>>> import numpy as np
>>> import numpy.linalg as la
>>> np.set_printoptions(precision=3, suppress=True, linewidth=140, sign=" ")
>>> tidy = lambda a: np.round(a, 3) + 0
>>> K = np.loadtxt("mat.csv", delimiter=",")
>>> K
array([[-10.,  -6.,  -5.,   2., -12., -12.,  -6.,   0., -13.],
       [ -1.,   3.,   4.,  11.,  -3.,  -3.,   3.,   9.,  -4.],
       [ -4.,   0.,   1.,   8.,  -6.,  -6.,   0.,   6.,  -7.],
       [ -2.,   2.,   3.,  10.,  -4.,  -4.,   2.,   8.,  -5.],
       [ -8.,  -4.,  -3.,   4., -10., -10.,  -4.,   2., -11.],
       [-10.,  -6.,  -5.,   2., -12., -12.,  -6.,   0., -13.],
       [ -1.,   3.,   4.,  11.,  -3.,  -3.,   3.,   9.,  -4.],
       [ -7.,  -3.,  -2.,   5.,  -9.,  -9.,  -3.,   3., -10.],
       [ -1.,   3.,   4.,  11.,  -3.,  -3.,   3.,   9.,  -4.],
       [-10.,  -6.,  -5.,   2., -12., -12.,  -6.,   0., -13.]])
>>> # column 5 repeats column 4
>>> U, sig, Vt = la.svd(K)
>>> np.argmax(sig[:-1] / (sig[1:] + 1e-6)) + 1
np.int64(2)
>>> tidy(sig)
array([ 55.834,  31.024,   0.   ,   0.   ,   0.   ,   0.   ,   0.   ,   0.   ,   0.   ])
>>> other = U[:, :2] @ np.diag(sig[:2]) @ Vt[:2]
>>> la.matrix_rank(K, rtol=0.05)
np.int64(2)
>>> tidy(la.norm(K - other, 2)), tidy(sig[2])
(np.float64(0.0), np.float64(0.0))
>>> tidy(la.norm(K - other) / la.norm(K))
np.float64(0.0)
>>> x = np.array([7, 0, 7, 5, 3, 3, 6, 6, 6])
>>> a = np.maximum(K @ x, 0)
>>> np.tanh(K @ x)
array([-1.,  1., -1.,  1., -1., -1.,  1., -1.,  1., -1.])
>>> np.maximum(K @ (3 * x), 0)
array([   0.,  318.,    0.,  189.,    0.,    0.,  318.,    0.,  318.,    0.])
>>> np.flatnonzero(a > 1e-9)
array([ 1,  3,  6,  8])
>>> np.unravel_index(np.abs(K).argmax(), K.shape)
(np.int64(0), np.int64(8))
>>> la.matrix_rank(K)
np.int64(2)
>>> K.sum(axis=1)
array([-62.,  19.,  -8.,  10., -44., -62.,  19., -35.,  19., -62.])
>>> K.mean(axis=0)
array([-5.4, -1.4, -0.4,  6.6, -7.4, -7.4, -1.4,  4.6, -8.4])
>>> tidy(la.svd(K, compute_uv=False))
array([ 55.834,  31.024,   0.   ,   0.   ,   0.   ,   0.   ,   0.   ,   0.   ,   0.   ])
>>> np.diff(K, axis=0)
array([[ 9.,  9.,  9.,  9.,  9.,  9.,  9.,  9.,  9.],
       [-3., -3., -3., -3., -3., -3., -3., -3., -3.],
       [ 2.,  2.,  2.,  2.,  2.,  2.,  2.,  2.,  2.],
       [-6., -6., -6., -6., -6., -6., -6., -6., -6.],
       [-2., -2., -2., -2., -2., -2., -2., -2., -2.],
       [ 9.,  9.,  9.,  9.,  9.,  9.,  9.,  9.,  9.],
       [-6., -6., -6., -6., -6., -6., -6., -6., -6.],
       [ 6.,  6.,  6.,  6.,  6.,  6.,  6.,  6.,  6.],
       [-9., -9., -9., -9., -9., -9., -9., -9., -9.]])
>>> K - K[0]
array([[ 0.,  0.,  0.,  0.,  0.,  0.,  0.,  0.,  0.],
       [ 9.,  9.,  9.,  9.,  9.,  9.,  9.,  9.,  9.],
       [ 6.,  6.,  6.,  6.,  6.,  6.,  6.,  6.,  6.],
       [ 8.,  8.,  8.,  8.,  8.,  8.,  8.,  8.,  8.],
       [ 2.,  2.,  2.,  2.,  2.,  2.,  2.,  2.,  2.],
       [ 0.,  0.,  0.,  0.,  0.,  0.,  0.,  0.,  0.],
       [ 9.,  9.,  9.,  9.,  9.,  9.,  9.,  9.,  9.],
       [ 3.,  3.,  3.,  3.,  3.,  3.,  3.,  3.,  3.],
       [ 9.,  9.,  9.,  9.,  9.,  9.,  9.,  9.,  9.],
       [ 0.,  0.,  0.,  0.,  0.,  0.,  0.,  0.,  0.]])
>>> tidy(la.norm(K))
np.float64(63.875)
>>> E = np.load("block12.npy")
>>> E
array([[ -99.283,  160.196, -118.487,  -82.185,   79.759,  -59.335,   60.347],
       [-100.991,  160.679, -119.024,  -78.008,   79.912,  -60.149,   58.529],
       [ -99.235,  161.605, -119.135,  -77.939,   79.766,  -60.206,   58.336],
       [-100.302,  158.223, -120.587,  -78.35 ,   80.329,  -59.743,   59.505],
       [-100.688,  159.537, -121.071,  -80.482,   80.735,  -61.674,   59.553],
       [-100.875,  161.281, -120.376,  -80.21 ,   79.267,  -58.919,   58.74 ],
       [ -99.765,  160.631, -118.835,  -77.722,   79.639,  -59.678,   57.561],
       [ -98.019,  160.304, -121.483,  -78.815,   78.693,  -61.822,   61.86 ],
       [-100.439,  159.709, -119.378,  -79.624,   78.506,  -62.354,   60.672],
       [-100.   ,  157.918, -119.733,  -77.9  ,   77.454,  -59.457,   60.514],
       [ -99.228,  159.224, -120.343,  -79.028,   80.116,  -59.041,   60.987],
       [-100.002,  160.803, -118.006,  -81.712,   79.964,  -61.612,   57.845],
       [-101.584,  159.586, -121.3  ,  -80.399,   81.052,  -58.544,   59.826]])
>>> x = np.array([4, 5, 2, 2, 4, 2, 0])
>>> rhs = E @ x
>>> tidy(la.solve(E.T @ E, E.T @ rhs))
array([ 4.,  5.,  2.,  2.,  4.,  2.,  0.])
>>> tidy(la.lstsq(E, rhs)[0])
array([ 4.,  5.,  2.,  2.,  4.,  2.,  0.])
>>> rng = np.random.default_rng(602)
>>> rhs = rhs + 0.1 * rng.normal(size=13)
>>> tidy(rhs)
array([ 202.908,  204.701,  215.459,  193.956,  191.443,  200.928,  210.248,  199.963,  188.28 ,  185.117,  202.937,  201.389,  195.357])
>>> b, *_ = la.lstsq(E, rhs)
>>> tidy(b)
array([ 3.987,  4.973,  2.037,  1.986,  4.044,  1.966,  0.015])
>>> b.round()
array([ 4.,  5.,  2.,  2.,  4.,  2.,  0.])
